In [1]: import numpy as np

In [2]: np.set_printoptions(precision=3, suppress=True, linewidth=200, floatmode="fixed")

In [3]: def tidy(a):
   ...:     return np.round(a, 3) + 0
   ...: 

In [4]: q, _ = np.linalg.qr(np.array([[1.2, 0.0, 1.5, -0.7],
   ...:     [-0.4, -0.5, -1.2, -1.1],
   ...:     [0.4, -0.1, 1.6, -0.1],
   ...:     [-1.8, -2.1, 0.4, 0.9],
   ...:     [0.6, 0.0, 1.4, 0.1]]))

In [5]: F = q @ q.T

In [6]: tidy(F)
Out[6]: 
array([[ 0.870,  0.101, -0.071, -0.021,  0.312],
       [ 0.101,  0.922,  0.055,  0.016, -0.242],
       [-0.071,  0.055,  0.961, -0.011,  0.170],
       [-0.021,  0.016, -0.011,  0.997,  0.049],
       [ 0.312, -0.242,  0.170,  0.049,  0.250]])

In [7]: np.linalg.cond(F) > 100
Out[7]: np.True_

In [8]: np.linalg.matrix_rank(F, rtol=0.1)
Out[8]: np.int64(4)

In [9]: [round(float(x), 3) for x in np.linalg.svd(F, compute_uv=False)[:3]]
Out[9]: [1.0, 1.0, 1.0]

In [10]: tidy(np.linalg.norm(F, 2) / np.linalg.norm(F))
Out[10]: np.float64(0.5)

In [11]: r = np.linalg.matrix_rank(F)

In [12]: r
Out[12]: np.int64(4)

In [13]: ns = np.linalg.svd(F)[2][r:].T

In [14]: np.linalg.matrix_rank(F.T @ F), np.linalg.matrix_rank(F @ F.T)
Out[14]: (np.int64(4), np.int64(4))

In [15]: tidy(ns @ ns.T)
Out[15]: 
array([[ 0.130, -0.101,  0.071,  0.021, -0.312],
       [-0.101,  0.078, -0.055, -0.016,  0.242],
       [ 0.071, -0.055,  0.039,  0.011, -0.170],
       [ 0.021, -0.016,  0.011,  0.003, -0.049],
       [-0.312,  0.242, -0.170, -0.049,  0.750]])

In [16]: [int(np.linalg.matrix_rank(F[:, :j + 1])) for j in range(5)]
Out[16]: [1, 2, 3, 4, 4]

In [17]: feats = np.load("mat.npy")

In [18]: feats
Out[18]: 
array([[-0.300, -0.400,  0.800,  0.200],
       [ 0.400,  0.300, -0.500, -0.200],
       [ 0.600,  1.100,  0.500, -0.600],
       [ 0.200, -1.600, -0.200, -2.200],
       [ 0.100,  0.400,  0.700,  1.200],
       [ 0.200,  1.400, -1.200,  0.400],
       [-0.300,  1.700,  0.900, -0.600],
       [ 0.300, -1.500, -0.300, -1.600],
       [-1.600, -0.200,  0.600, -0.800],
       [ 1.400, -1.300,  1.100,  0.500],
       [-0.700, -0.200, -0.200, -0.200],
       [-1.300,  0.900,  0.000, -1.000],
       [ 0.100,  1.500, -0.700,  0.300],
       [-0.900,  0.600, -3.000,  1.400],
       [-1.200, -0.100,  0.000,  0.400],
       [ 0.800,  0.600,  0.000, -0.300],
       [ 0.100, -0.500, -0.600,  1.100],
       [-7.500, -5.000,  5.500, -0.500],
       [-1.000, -0.900, -1.400, -1.000],
       [-2.400, -0.200, -1.100, -0.900],
       [ 0.900,  0.400, -0.300,  1.500],
       [-0.100, -0.300,  0.100,  0.500],
       [-0.900, -0.100,  0.800,  1.600],
       [-0.800, -0.700, -1.400, -0.100],
       [-0.100,  1.000, -1.400,  0.200]])

In [19]: r0, r1 = feats[16], feats[1]

In [20]: tidy(r0 @ r1)
Out[20]: np.float64(-0.03)

In [21]: tidy(r0 @ r0)
Out[21]: np.float64(1.83)

In [22]: pr = (r0 @ r1) / (r0 @ r0) * r0

In [23]: (r1 - pr) @ r0
Out[23]: np.float64(0.0)

In [24]: tidy(pr)
Out[24]: array([-0.002,  0.008,  0.010, -0.018])

In [25]: Xs = feats - feats.mean(axis=1)
---------------------------------------------------------------------------
ValueError                                Traceback (most recent call last)
Cell In[25], line 1
----> 1 Xs = feats - feats.mean(axis=1)

ValueError: operands could not be broadcast together with shapes (25,4) (25,) 

In [26]: Xs = feats - feats.mean(axis=0)

In [27]: U, sv, Vh = np.linalg.svd(Xs, full_matrices=False)

In [28]: (np.sign(U[:, 0]) == np.sign(U[0, 0])).astype(int)
Out[28]: array([1, 0, 0, 1, 0, 0, 0, 1, 1, 0, 1, 1, 0, 0, 1, 0, 0, 1, 1, 1, 0, 0, 1, 0, 0])

In [29]: tidy(np.abs(Vh[-1]))
Out[29]: array([0.229, 0.771, 0.343, 0.486])

In [30]: tidy(Xs.mean(axis=0))
Out[30]: array([0.000, 0.000, 0.000, 0.000])

In [31]: np.abs(Vh[0]).argmax()
Out[31]: np.int64(0)

In [32]: np.searchsorted(np.cumsum(sv ** 2) / (sv ** 2).sum(), 0.9) + 1
Out[32]: np.int64(3)

In [33]: U, sv = np.linalg.svd(feats)
---------------------------------------------------------------------------
ValueError                                Traceback (most recent call last)
Cell In[33], line 1
----> 1 U, sv = np.linalg.svd(feats)

ValueError: too many values to unpack (expected 2)

In [34]: U, sv, Vh = np.linalg.svd(feats, full_matrices=False)

In [35]: np.allclose(U * sv @ Vh, feats)
Out[35]: True

In [36]: U.shape, sv.shape, Vh.shape
Out[36]: ((25, 4), (4,), (4, 4))

In [37]: tidy(np.sqrt((sv ** 2).sum())), tidy(np.linalg.norm(feats))
Out[37]: (np.float64(14.015), np.float64(14.015))

In [38]: cent = feats[[10, 7]].astype(float)

In [39]: for _ in range(7):
    ...:     idx = np.linalg.norm(feats[:, None] - cent, axis=-1).argmin(axis=1)
    ...:     cent = np.array([feats[idx == j].mean(axis=0) for j in range(2)])
    ...: 

In [40]: idx
Out[40]: array([0, 0, 0, 1, 0, 0, 0, 1, 0, 1, 0, 0, 0, 0, 0, 0, 0, 0, 0, 0, 0, 0, 0, 0, 0])

In [41]: tidy(cent[1] - cent[0])
Out[41]: array([ 1.356, -1.526,  0.286, -1.218])

In [42]: tidy(cent)
Out[42]: 
array([[-0.723,  0.059, -0.086,  0.118],
       [ 0.633, -1.467,  0.200, -1.100]])

In [43]: r0 = np.array([2, 2, 1, 0, 3])

In [44]: W0 = -3 * np.eye(5) + np.outer(r0, r0)

In [45]: W0
Out[45]: 
array([[ 1.000,  4.000,  2.000,  0.000,  6.000],
       [ 4.000,  1.000,  2.000,  0.000,  6.000],
       [ 2.000,  2.000, -2.000,  0.000,  3.000],
       [ 0.000,  0.000,  0.000, -3.000,  0.000],
       [ 6.000,  6.000,  3.000,  0.000,  6.000]])

In [46]: w, vecs = np.linalg.eigh(W0)

In [47]: tidy(vecs @ np.diag(w) @ vecs.T)
Out[47]: 
array([[ 1.000,  4.000,  2.000,  0.000,  6.000],
       [ 4.000,  1.000,  2.000,  0.000,  6.000],
       [ 2.000,  2.000, -2.000,  0.000,  3.000],
       [ 0.000,  0.000,  0.000, -3.000,  0.000],
       [ 6.000,  6.000,  3.000,  0.000,  6.000]])

In [48]: tidy(vecs.T @ vecs)
Out[48]: 
array([[1.000, 0.000, 0.000, 0.000, 0.000],
       [0.000, 1.000, 0.000, 0.000, 0.000],
       [0.000, 0.000, 1.000, 0.000, 0.000],
       [0.000, 0.000, 0.000, 1.000, 0.000],
       [0.000, 0.000, 0.000, 0.000, 1.000]])

In [49]: tidy(vecs.T @ W0 @ vecs)
Out[49]: 
array([[-3.000,  0.000,  0.000,  0.000,  0.000],
       [ 0.000, -3.000,  0.000,  0.000,  0.000],
       [ 0.000,  0.000, -3.000,  0.000,  0.000],
       [ 0.000,  0.000,  0.000, -3.000,  0.000],
       [ 0.000,  0.000,  0.000,  0.000, 15.000]])

In [50]: tidy(np.linalg.eigvalsh(W0 @ W0))
Out[50]: array([  9.000,   9.000,   9.000,   9.000, 225.000])

In [51]: tidy(np.abs(vecs[:, -1]))
Out[51]: array([0.471, 0.471, 0.236, 0.000, 0.707])

In [52]: np.unique(w.round(6) + 0, return_counts=True)[1]
Out[52]: array([4, 1])

In [53]: (w > 1e-8).sum(), (w < -1e-8).sum()
Out[53]: (np.int64(1), np.int64(4))

In [54]: tidy(np.abs(np.linalg.eigvals(F)).max())
Out[54]: np.float64(1.0)

In [55]: tidy(np.trace(F))
Out[55]: np.float64(4.0)

In [56]: tidy(np.linalg.matrix_power(F, 3))
Out[56]: 
array([[ 0.870,  0.101, -0.071, -0.021,  0.312],
       [ 0.101,  0.922,  0.055,  0.016, -0.242],
       [-0.071,  0.055,  0.961, -0.011,  0.170],
       [-0.021,  0.016, -0.011,  0.997,  0.049],
       [ 0.312, -0.242,  0.170,  0.049,  0.250]])

In [57]: tidy((F + F.T) / 2)
Out[57]: 
array([[ 0.870,  0.101, -0.071, -0.021,  0.312],
       [ 0.101,  0.922,  0.055,  0.016, -0.242],
       [-0.071,  0.055,  0.961, -0.011,  0.170],
       [-0.021,  0.016, -0.011,  0.997,  0.049],
       [ 0.312, -0.242,  0.170,  0.049,  0.250]])

In [58]: tidy(np.linalg.det(F))
Out[58]: np.float64(0.0)
